$ python -q
>>> import numpy as np
>>> np.set_printoptions(suppress=True, linewidth=120)
>>> m1 = np.load("block7.npy")
>>> m1
array([[15.08,  1.74,  4.51,  4.53],
       [15.  , -0.53,  3.94,  4.03],
       [16.05, -0.16,  5.03,  5.23],
       [17.4 , -1.47,  5.75,  6.66],
       [16.18, -0.13,  4.24,  6.45],
       [15.12,  1.29,  4.25,  6.43],
       [14.89, -1.27,  5.75,  4.45],
       [12.59, -1.12,  4.79,  6.99],
       [15.93,  0.17,  4.17,  6.21],
       [14.82, -0.63,  5.97,  3.43],
       [14.24,  0.47,  3.94,  5.42],
       [15.51, -0.71,  5.58,  4.44],
       [14.25,  0.04,  5.13,  4.53],
       [14.63,  0.12,  4.14,  5.88],
       [14.92,  1.11,  2.97,  5.37],
       [13.5 , -0.16,  5.19,  6.52],
       [15.23, -0.4 ,  4.8 ,  6.45],
       [15.06, -0.42,  5.55,  5.44],
       [15.32, -1.51,  5.02,  5.7 ],
       [14.48, -0.83,  5.54,  3.34],
       [15.22,  0.41,  6.4 ,  4.23],
       [14.99, -0.1 ,  5.21,  4.96],
       [14.84, -1.11,  5.21,  4.76],
       [15.16, -1.46,  6.49,  4.27],
       [14.91,  0.42,  5.63,  6.13],
       [14.3 , -1.68,  4.53,  4.96]])
>>> A2 = np.c_[m1[:, :1] @ np.array([[-4]]), np.array([3, 1, 0, 1, 0, 3, 3, 0, 2, 0, 3, 1, 2, 3, 0, 0, 2, 3, 1, 2, 1, 0, 0, 2, 1, 2])]
>>> A2
array([[-60.32,   3.  ],
       [-60.  ,   1.  ],
       [-64.2 ,   0.  ],
       [-69.6 ,   1.  ],
       [-64.72,   0.  ],
       [-60.48,   3.  ],
       [-59.56,   3.  ],
       [-50.36,   0.  ],
       [-63.72,   2.  ],
       [-59.28,   0.  ],
       [-56.96,   3.  ],
       [-62.04,   1.  ],
       [-57.  ,   2.  ],
       [-58.52,   3.  ],
       [-59.68,   0.  ],
       [-54.  ,   0.  ],
       [-60.92,   2.  ],
       [-60.24,   3.  ],
       [-61.28,   1.  ],
       [-57.92,   2.  ],
       [-60.88,   1.  ],
       [-59.96,   0.  ],
       [-59.36,   0.  ],
       [-60.64,   2.  ],
       [-59.64,   1.  ],
       [-57.2 ,   2.  ]])
>>> np.linalg.matrix_rank(np.c_[m1, A2])
np.int64(5)
>>> np.linalg.matrix_rank(A2)
np.int64(2)
>>> np.round(np.linalg.norm(np.linalg.qr(m1)[0].T @ A2, axis=0) ** 2 / ((A2 ** 2).sum(axis=0) + 1e-12), 2)
array([1.  , 0.61])
>>> cov = np.cov(m1, rowvar=False)
>>> np.round(m1.std(axis=0), 2)
array([0.87, 0.87, 0.81, 1.01])
>>> np.round(np.corrcoef(m1.T), 2)
array([[ 1.  , -0.01,  0.11,  0.05],
       [-0.01,  1.  , -0.46,  0.11],
       [ 0.11, -0.46,  1.  , -0.35],
       [ 0.05,  0.11, -0.35,  1.  ]])
>>> cov.round(2)
array([[ 0.79, -0.01,  0.08,  0.04],
       [-0.01,  0.8 , -0.34,  0.1 ],
       [ 0.08, -0.34,  0.69, -0.3 ],
       [ 0.04,  0.1 , -0.3 ,  1.06]])
>>> rng = np.random.default_rng(778770)
>>> A2 = m1 + rng.integers(-2, 3, (26, 1)) @ rng.integers(-2, 3, (1, 4))
>>> A2.round(2)
array([[17.08,  1.74,  2.51,  5.53],
       [19.  , -0.53, -0.06,  6.03],
       [12.05, -0.16,  9.03,  3.23],
       [17.4 , -1.47,  5.75,  6.66],
       [18.18, -0.13,  2.24,  7.45],
       [11.12,  1.29,  8.25,  4.43],
       [18.89, -1.27,  1.75,  6.45],
       [10.59, -1.12,  6.79,  5.99],
       [17.93,  0.17,  2.17,  7.21],
       [14.82, -0.63,  5.97,  3.43],
       [12.24,  0.47,  5.94,  4.42],
       [19.51, -0.71,  1.58,  6.44],
       [10.25,  0.04,  9.13,  2.53],
       [18.63,  0.12,  0.14,  7.88],
       [12.92,  1.11,  4.97,  4.37],
       [11.5 , -0.16,  7.19,  5.52],
       [11.23, -0.4 ,  8.8 ,  4.45],
       [15.06, -0.42,  5.55,  5.44],
       [17.32, -1.51,  3.02,  6.7 ],
       [16.48, -0.83,  3.54,  4.34],
       [11.22,  0.41, 10.4 ,  2.23],
       [12.99, -0.1 ,  7.21,  3.96],
       [16.84, -1.11,  3.21,  5.76],
       [11.16, -1.46, 10.49,  2.27],
       [14.91,  0.42,  5.63,  6.13],
       [18.3 , -1.68,  0.53,  6.96]])
>>> np.round(np.linalg.svd(A2 - m1, compute_uv=False), 2) + 0
array([22.25,  0.  ,  0.  ,  0.  ])
>>> np.round(np.abs(A2 - m1).sum(axis=1), 2)
array([ 5., 10., 10.,  0.,  5., 10., 10.,  5.,  5.,  0.,  5., 10., 10., 10.,  5.,  5., 10.,  0.,  5.,  5., 10.,  5.,
        5., 10.,  0., 10.])
>>> np.round(A2 - m1, 2)
array([[ 2.,  0., -2.,  1.],
       [ 4.,  0., -4.,  2.],
       [-4.,  0.,  4., -2.],
       [ 0.,  0.,  0.,  0.],
       [ 2.,  0., -2.,  1.],
       [-4.,  0.,  4., -2.],
       [ 4.,  0., -4.,  2.],
       [-2.,  0.,  2., -1.],
       [ 2.,  0., -2.,  1.],
       [ 0.,  0.,  0.,  0.],
       [-2.,  0.,  2., -1.],
       [ 4.,  0., -4.,  2.],
       [-4.,  0.,  4., -2.],
       [ 4.,  0., -4.,  2.],
       [-2.,  0.,  2., -1.],
       [-2.,  0.,  2., -1.],
       [-4.,  0.,  4., -2.],
       [ 0.,  0.,  0.,  0.],
       [ 2.,  0., -2.,  1.],
       [ 2.,  0., -2.,  1.],
       [-4.,  0.,  4., -2.],
       [-2.,  0.,  2., -1.],
       [ 2.,  0., -2.,  1.],
       [-4.,  0.,  4., -2.],
       [ 0.,  0.,  0.,  0.],
       [ 4.,  0., -4.,  2.]])
